$ ipython --no-banner

In [1]: import numpy as np

In [2]: np.set_printoptions(suppress=True, linewidth=140)

In [3]: rd = lambda a: np.round(a, 2) + 0

In [4]: mat = np.load("arr.npy")

In [5]: mat
Out[5]: 
array([[   1,   -2,    4,   -8],
       [   1,   -1,    1,   -1],
       [   1,    0,    0,    0],
       [   1,    1,    1,    1],
       [   1,    2,    4,    8],
       [   1,    3,    9,   27],
       [   1,    4,   16,   64],
       [   1,    5,   25,  125],
       [   1,    6,   36,  216],
       [   1,    7,   49,  343],
       [   1,    8,   64,  512],
       [   1,    9,   81,  729],
       [   1,   10,  100, 1000]])

In [6]: np.linalg.matrix_rank(mat, rtol=0.1)
Out[6]: np.int64(1)

In [7]: U, sig, vt = np.linalg.svd(mat, full_matrices=False)

In [8]: rd(np.sqrt((sig ** 2).sum())), rd(np.linalg.norm(mat))
Out[8]: (np.float64(1415.71), np.float64(1415.71))

In [9]: np.allclose(U * sig @ vt, mat)
Out[9]: True

In [10]: np.abs(U[:, 0]).round(6).argmax()
Out[10]: np.int64(12)

In [11]: rd(np.abs(vt[0]))
Out[11]: array([0.  , 0.01, 0.11, 0.99])

In [12]: rd(sig / sig[0])
Out[12]: array([1.  , 0.02, 0.  , 0.  ])

In [13]: (sig > 1e-8).sum()
Out[13]: np.int64(4)

In [14]: print(rd(sig))
[1415.43   27.48    3.87    2.07]

In [15]: rd(vt @ vt.T)
Out[15]: 
array([[1., 0., 0., 0.],
       [0., 1., 0., 0.],
       [0., 0., 1., 0.],
       [0., 0., 0., 1.]])

In [16]: rd(U.T @ U)
Out[16]: 
array([[1., 0., 0., 0.],
       [0., 1., 0., 0.],
       [0., 0., 1., 0.],
       [0., 0., 0., 1.]])

In [17]: rd(np.cumsum(sig ** 2) / np.sum(sig ** 2))
Out[17]: array([1., 1., 1., 1.])

In [18]: rng = np.random.default_rng(301938)

In [19]: Y = mat + rng.integers(-2, 3, (13, 1)) @ rng.integers(-2, 3, (1, 4))

In [20]: Y
Out[20]: 
array([[  5,  -4,   4,  -6],
       [  3,  -2,   1,   0],
       [  1,   0,   0,   0],
       [  3,   0,   1,   2],
       [  5,   0,   4,  10],
       [  5,   1,   9,  29],
       [  3,   3,  16,  65],
       [  5,   3,  25, 127],
       [  3,   5,  36, 217],
       [ -1,   8,  49, 342],
       [ -1,   9,  64, 511],
       [ -1,  10,  81, 728],
       [ -1,  11, 100, 999]])

In [21]: rd(np.linalg.svd(Y - mat, compute_uv=False))
Out[21]: array([12.,  0.,  0.,  0.])

In [22]: Y - mat
Out[22]: 
array([[ 4, -2,  0,  2],
       [ 2, -1,  0,  1],
       [ 0,  0,  0,  0],
       [ 2, -1,  0,  1],
       [ 4, -2,  0,  2],
       [ 4, -2,  0,  2],
       [ 2, -1,  0,  1],
       [ 4, -2,  0,  2],
       [ 2, -1,  0,  1],
       [-2,  1,  0, -1],
       [-2,  1,  0, -1],
       [-2,  1,  0, -1],
       [-2,  1,  0, -1]])
